$ python3 -q
>>> import numpy as np
>>> np.set_printoptions(suppress=True, linewidth=120)
>>> mat = np.load("m.npy")
>>> print(mat)
[[-2  0  0]
 [ 0  2  0]
 [ 0  0  1]]
>>> blk = np.stack([mat, -2 * mat, mat[::-1]])
>>> print(blk.shape)
(3, 3, 3)
>>> print(np.linalg.matrix_rank(blk.reshape(3, -1)))
2
>>> print(np.round(np.linalg.norm(blk, axis=(1, 2)), 3))
[3. 6. 3.]
>>> print(np.round(np.linalg.det(blk), 3))
[-4. 32.  4.]
>>> print(round(float(np.linalg.eigvalsh(mat).min()), 3))
-2.0
>>> print(np.all(np.linalg.eigvalsh(mat) > 0))
False
>>> B = np.array([[2, 2], [0, 0], [1, -1]])
>>> print(np.einsum("ij,ij->i", mat, mat))
[4 4 1]
>>> print(np.einsum("ik,kj->ji", mat, B))
[[-4  0  1]
 [-4  0 -1]]
>>> print(np.vstack([mat, B.T]).shape)
(5, 3)
>>> print(mat @ B)
[[-4 -4]
 [ 0  0]
 [ 1 -1]]
>>> print(B.T @ mat.T)
[[-4  0  1]
 [-4  0 -1]]
>>> print(np.einsum("ik,kj->ij", mat, B))
[[-4 -4]
 [ 0  0]
 [ 1 -1]]
>>> Uu, sigma, vt = np.linalg.svd(mat, full_matrices=False)
>>> print(Uu.T @ mat @ vt.T)
[[2. 0. 0.]
 [0. 2. 0.]
 [0. 0. 1.]]
>>> print(Uu.T @ Uu)
[[1. 0. 0.]
 [0. 1. 0.]
 [0. 0. 1.]]
>>> print(Uu.shape, sigma.shape, vt.shape)
(3, 3) (3,) (3, 3)
>>> print(np.sqrt((sigma ** 2).sum()), np.round(np.linalg.norm(mat), 3))
3.0 3.0
>>> print(vt @ vt.T)
[[1. 0. 0.]
 [0. 1. 0.]
 [0. 0. 1.]]
>>> print(np.round(np.cumsum(sigma ** 2) / np.sum(sigma ** 2), 3))
[0.444 0.889 1.   ]
>>> B = np.array([[4, 3], [-4, 4]])
>>> C = np.array([[-2, 1], [0, 2]])
>>> M = np.kron(B, C)
>>> print(M)
[[-8  4 -6  3]
 [ 0  8  0  6]
 [ 8 -4 -8  4]
 [ 0 -8  0  8]]
>>> B = M / np.linalg.norm(M, axis=1, keepdims=True)
>>> gram = B @ B.T
>>> print((np.abs(gram) > 0.9).astype(int))
[[1 0 0 0]
 [0 1 0 0]
 [0 0 1 0]
 [0 0 0 1]]
>>> O = M.astype(float).copy()
>>> for j in range(4):
...     O[:, j] -= O[:, :j] @ (O[:, :j].T @ O[:, j])
...     O[:, j] /= np.linalg.norm(O[:, j])
... 
>>> print(np.round(O.T @ M, 3) + 0)
[[11.314 -5.657 -1.414  0.707]
 [ 0.    11.314  0.    -1.414]
 [ 0.     0.     9.899 -4.95 ]
 [ 0.     0.     0.     9.899]]
>>> print(O.round(3) + 0)
[[-0.707  0.    -0.707  0.   ]
 [ 0.     0.707  0.     0.707]
 [ 0.707  0.    -0.707  0.   ]
 [ 0.    -0.707  0.     0.707]]
>>> print(np.round(O.T @ O, 3) + 0)
[[1. 0. 0. 0.]
 [0. 1. 0. 0.]
 [0. 0. 1. 0.]
 [0. 0. 0. 1.]]
>>> rng = np.random.default_rng(83)
>>> lab = rng.permutation(4)
>>> print(lab)
[3 0 1 2]
>>> B = M[lab][:, lab]
>>> print(np.trace(B))
0
>>> print(np.round(np.sort(np.abs(np.linalg.eigvals(B))), 3))
[10.583 10.583 10.583 10.583]
>>> print(np.allclose(B, M))
False
>>> print(np.diag(B))
[ 8 -8  8 -8]
>>> f, g = M[1], M[2]
>>> print(f @ g)
-8
>>> print(f @ f)
100
>>> pr = (f @ g) / (f @ f) * f
>>> print(np.outer(f, g))
[[  0   0   0   0]
 [ 64 -32 -64  32]
 [  0   0   0   0]
 [ 48 -24 -48  24]]
>>> print(pr)
[-0.   -0.64 -0.   -0.48]
>>> print(np.linalg.matrix_rank(np.outer(f, g)))
1
>>> print(np.round(np.linalg.norm(f + g) ** 2 + np.linalg.norm(f - g) ** 2, 3))
520.0
>>> print(round((g - pr) @ f, 3))
0.0
>>> print(g - pr)
[ 8.   -3.36 -8.    4.48]
>>> data = np.loadtxt("sample13.csv", delimiter=",")
>>> print(data)
[[-16.165  -5.96  -12.669   4.19 ]
 [ -0.844  -0.51   -0.679  -0.033]
 [-23.461  -8.624 -18.194   5.597]
 [-23.522  -8.906 -18.221   5.543]]
>>> x = np.array([-2, 1, 0, 1])
>>> h = np.maximum(data @ x, 0)
>>> print(data * (h > 1e-9)[:, None])
[[-16.165  -5.96  -12.669   4.19 ]
 [ -0.844  -0.51   -0.679  -0.033]
 [-23.461  -8.624 -18.194   5.597]
 [-23.522  -8.906 -18.221   5.543]]
>>> O, r_ = np.linalg.qr(data)
>>> print(np.round(abs(r_[0, 0]), 3), round(np.linalg.norm(data[:, 0]), 3))
36.956 36.956
>>> print(np.round(O.T @ O, 3) + 0)
[[1. 0. 0. 0.]
 [0. 1. 0. 0.]
 [0. 0. 1. 0.]
 [0. 0. 0. 1.]]
>>> feats = np.load("dump.npy")
>>> print(feats)
[[2 2 2]
 [2 4 4]
 [2 4 6]]
>>> # symmetric
>>> Lm = np.linalg.cholesky(feats)
>>> print(round(np.prod(np.diag(Lm)) ** 2, 3), round(float(np.linalg.det(feats)), 3))
8.0 8.0
>>> print(np.round(np.diag(Lm) ** 2, 3))
[2. 2. 2.]
>>> print(np.linalg.eigvalsh(feats).min() > 0)
True
>>> print(Lm.round(3))
[[1.414 0.    0.   ]
 [1.414 1.414 0.   ]
 [1.414 1.414 1.414]]
>>> evals, vecs = np.linalg.eig(Lm)
>>> print(np.round(np.sort(np.linalg.eigvals(Lm @ Lm)), 3))
[2. 2. 2.]
>>> print(Lm @ vecs[:, 0] - evals[0] * vecs[:, 0])
[0. 0. 0.]
>>> J = np.load("case10.npy")
>>> print(J.round(3))
[[0.333 0.333 0.333 0.   ]
 [0.25  0.5   0.25  0.   ]
 [0.    0.    1.    0.   ]
 [0.    0.    0.    1.   ]]
>>> # rows sum to 1
>>> x = np.array([3, -1, 2, -1])
>>> h = np.maximum(J @ x, 0)
>>> print(np.maximum(J @ (3 * x), 0))
[4.   2.25 6.   0.  ]
>>> print(np.round(J.T @ h, 3))
[0.632 0.819 2.632 0.   ]
>>> x = np.array([0, -2, -2, 2])
>>> y = J @ x
>>> print(y.round(3))
[-1.333 -1.5   -2.     2.   ]
>>> print(np.round(np.linalg.solve(J, J[:, 0]), 3) + 0)
[1. 0. 0. 0.]
>>> print(np.round(np.linalg.solve(J, y), 3))
[ 0. -2. -2.  2.]
>>> A = (rng.random((4, 4)) < 0.3) + np.eye(4)
>>> A /= A.sum(axis=1, keepdims=True)
>>> print(A)
[[0.5 0.  0.5 0. ]
 [0.  1.  0.  0. ]
 [0.  0.  1.  0. ]
 [0.  0.  0.  1. ]]
>>> O, r_ = np.linalg.qr(A)
>>> print(np.trace(O @ O.T))
4.0
>>> print(O.shape, r_.shape)
(4, 4) (4, 4)
>>> print(O)
[[ 1.  0.  0.  0.]
 [-0.  1.  0.  0.]
 [-0. -0.  1.  0.]
 [-0. -0. -0.  1.]]
>>> print(np.allclose(r_.T @ r_, A.T @ A))
True
>>> f = np.array([1, 1])
>>> print(np.convolve(A[0], f))
[0.5 0.5 0.5 0.5 0. ]
>>> print(np.polyval(f, A[0]))
[1.5 1.  1.5 1. ]
>>> print(np.correlate(A[0], A[2], "full"))
[0.  0.5 0.  0.5 0.  0.  0. ]
>>> print(np.array([np.convolve(row, f, "same") for row in A]))
[[0.5 0.5 0.5 0.5]
 [0.  1.  1.  0. ]
 [0.  0.  1.  1. ]
 [0.  0.  0.  1. ]]
>>> print(np.cross(A[0, :3], A[2, :3]))
[ 0.  -0.5  0. ]
